$ ipython --no-banner

In [1]: import numpy as np

In [2]: from numpy import linalg as LA

In [3]: np.set_printoptions(precision=1, suppress=True, linewidth=100, sign=" ")

In [4]: mat = np.array([[-2, 2, -2, 2, 2, -1, 0],
   ...:     [0, 1, 0, 0, 2, -2, -2],
   ...:     [0, 0, 0, 1, -2, 2, 0],
   ...:     [0, 0, 0, 2, 1, -2, 1],
   ...:     [0, 0, 0, 0, -2, 0, -2],
   ...:     [0, 0, 0, 0, 0, 2, -2],
   ...:     [0, 0, 0, 0, 0, 0, -1]])

In [5]: # triangular, det is the product of the diagonal

In [6]: np.round(mat @ LA.pinv(mat) @ mat, 1) + 0
Out[6]: 
array([[-2.,  2., -2.,  2.,  2., -1.,  0.],
       [ 0.,  1.,  0.,  0.,  2., -2., -2.],
       [ 0.,  0.,  0.,  1., -2.,  2.,  0.],
       [ 0.,  0.,  0.,  2.,  1., -2.,  1.],
       [ 0.,  0.,  0.,  0., -2.,  0., -2.],
       [ 0.,  0.,  0.,  0.,  0.,  2., -2.],
       [ 0.,  0.,  0.,  0.,  0.,  0., -1.]])

In [7]: print(np.abs(np.diag(LA.qr(mat)[1])) > 1e-9)
[ True  True False  True  True  True  True]

In [8]: print(LA.lstsq(mat[:-1].T, mat[-1])[2])
6

In [9]: Uu, sig, Vh = LA.svd(mat)

In [10]: print(sig.round(1) + 0)
[ 6.   3.9  3.4  2.3  1.5  0.5  0. ]

In [11]: np.argmax(sig[:-1] / (sig[1:] + 1e-6)) + 1
Out[11]: np.int64(6)

In [12]: out = Uu[:, :6] @ np.diag(sig[:6]) @ Vh[:6]

In [13]: print(round(float(LA.norm(mat - out) / LA.norm(mat)), 1))
0.0

In [14]: round(float(np.abs(mat - out).max()), 1)
Out[14]: 0.0

In [15]: out.round(1) + 0
Out[15]: 
array([[-2.,  2., -2.,  2.,  2., -1.,  0.],
       [ 0.,  1.,  0.,  0.,  2., -2., -2.],
       [ 0.,  0.,  0.,  1., -2.,  2.,  0.],
       [ 0.,  0.,  0.,  2.,  1., -2.,  1.],
       [ 0.,  0.,  0.,  0., -2.,  0., -2.],
       [ 0.,  0.,  0.,  0.,  0.,  2., -2.],
       [ 0.,  0.,  0.,  0.,  0.,  0., -1.]])

In [16]: LA.matrix_rank(out)
Out[16]: np.int64(6)
